$ python3 -q
>>> import numpy as np
>>> np.set_printoptions(precision=2, suppress=True, linewidth=200, legacy="1.25")
>>> rd = lambda a: np.round(a, 2) + 0
>>> rng = np.random.default_rng(74)
>>> J = np.eye(3, dtype=int)[rng.permutation(3)] * np.array([0, 4, 3])
>>> print(J)
[[0 0 3]
 [0 4 0]
 [0 0 0]]
>>> f = np.array([2, 6, 2])
>>> np.convolve(J[1], f)
array([ 0,  8, 24,  8,  0])
>>> np.cross(J[1, :3], J[0, :3])
array([12,  0,  0])
>>> arr = np.load("data.npy")
>>> arr
array([[-1.2 ,  0.24, -1.14, -0.18, -0.36,  0.72, -0.18],
       [-3.4 ,  0.68, -3.23, -0.51, -1.02,  2.04, -0.51],
       [-2.8 ,  0.56, -2.66, -0.42, -0.84,  1.68, -0.42],
       [ 1.2 , -0.24,  1.14,  0.18,  0.36, -0.72,  0.18]])
>>> rd(np.linalg.norm(arr))
7.37
>>> print(rd(arr.sum(axis=1)))
[-2.1  -5.95 -4.9   2.1 ]
>>> rd(np.linalg.svd(arr, compute_uv=False))
array([7.37, 0.  , 0.  , 0.  ])
>>> np.zeros(4, 7)
Traceback (most recent call last):
  File "<python-input-14>", line 1, in <module>
    np.zeros(4, 7)
    ~~~~~~~~^^^^^^
TypeError: Cannot interpret '7' as a data type
>>> rd(arr.sum(axis=0))
array([-6.2 ,  1.24, -5.89, -0.93, -1.86,  3.72, -0.93])
>>> rd(arr.mean(axis=0))
array([-1.55,  0.31, -1.47, -0.23, -0.46,  0.93, -0.23])
>>> rk = np.linalg.matrix_rank(arr)
>>> rk
1
>>> N = np.linalg.svd(arr)[2][rk:].T
>>> N.shape
(7, 6)
>>> [int(np.linalg.matrix_rank(arr[:i])) for i in range(1, len(arr) + 1)]
[1, 1, 1, 1]
>>> np.allclose(arr @ N, 0)
True
>>> np.linalg.matrix_rank(arr.T @ arr), np.linalg.matrix_rank(arr @ arr.T)
(1, 1)
>>> [int(np.linalg.matrix_rank(np.delete(arr, i, axis=0))) for i in range(4)]
[1, 1, 1, 1]
>>> np.argsort(-np.linalg.norm(arr, axis=0).round(6), kind="stable")[:3]
array([0, 2, 5])
>>> rd(np.linalg.norm(arr, 2) / np.linalg.norm(arr))
1.0
>>> left, sig, vt = np.linalg.svd(arr)
>>> vecs = vt[:(sig > 1e-8).sum()]
>>> vec = arr[1] + 2 * arr[2] + rng.integers(2) * np.eye(7)[4]
>>> rd(vec)
array([-9.  ,  1.8 , -8.55, -1.35, -2.7 ,  5.4 , -1.35])
>>> np.linalg.matrix_rank(np.vstack([arr, vec]))
1
>>> f, g = arr[1], arr[0]
>>> rd(f @ f)
28.18
>>> p = (f @ g) / (f @ f) * f
>>> np.linalg.matrix_rank(np.outer(f, g))
1
>>> p
array([-1.2 ,  0.24, -1.14, -0.18, -0.36,  0.72, -0.18])
>>> mat = np.array([[-6, -1, 0, 1, -2, -1],
...     [-1, 4, 1, 3, -2, 1],
...     [0, 1, 4, -5, 1, 0],
...     [1, 3, -5, -4, -1, -4],
...     [-2, -2, 1, -1, 4, 3],
...     [-1, 1, 0, -4, 3, -2]])
>>> idx = rng.permutation(6)
>>> idx
array([0, 2, 5, 1, 4, 3])
>>> A2 = mat[idx][:, idx]
>>> rd(np.linalg.det(A2)), rd(np.linalg.det(mat[idx]))
(-14485.0, 14485.0)
>>> np.diag(A2)
array([-6,  4, -2,  4,  4, -4])
>>> rd(np.sort(np.abs(np.linalg.eigvals(A2))))
array([1.47, 3.37, 5.44, 6.42, 8.68, 9.61])
>>> f = np.array([-2, -1, -1, -1, 1, 2])
>>> A2 = mat + np.outer(f, np.eye(6)[4])
>>> rd(np.linalg.det(A2) / np.linalg.det(mat)), rd(1 + np.linalg.solve(mat, f)[4])
(1.99, 1.99)
>>> vec = np.array([-3, -2, 3, -2, -3, -3])
>>> print(np.einsum("ij,j->i", mat, vec))
[27 -5 17 -1 -6  6]
>>> np.linalg.norm(mat @ vec) <= np.linalg.norm(mat, 2) * np.linalg.norm(vec) + 1e-9
True
>>> w1 = np.array([[3, 3], [1, 0], [1, 2], [3, 1], [1, 2], [2, 2], [0, 3]])
>>> b = np.array([-2, 1])
>>> H = np.maximum(arr @ w1 + b, 0)
>>> print((H > 0).astype(int))
[[0 0]
 [0 0]
 [0 0]
 [1 1]]
>>> rd(H)
array([[0.  , 0.  ],
       [0.  , 0.  ],
       [0.  , 0.  ],
       [1.96, 6.88]])
>>> np.linalg.matrix_rank(H)
1
>>> W2 = np.array([[-2, 3, 2], [0, -2, 2]])
>>> rd(H @ W2)
array([[ 0.  ,  0.  ,  0.  ],
       [ 0.  ,  0.  ,  0.  ],
       [ 0.  ,  0.  ,  0.  ],
       [-3.92, -7.88, 17.68]])
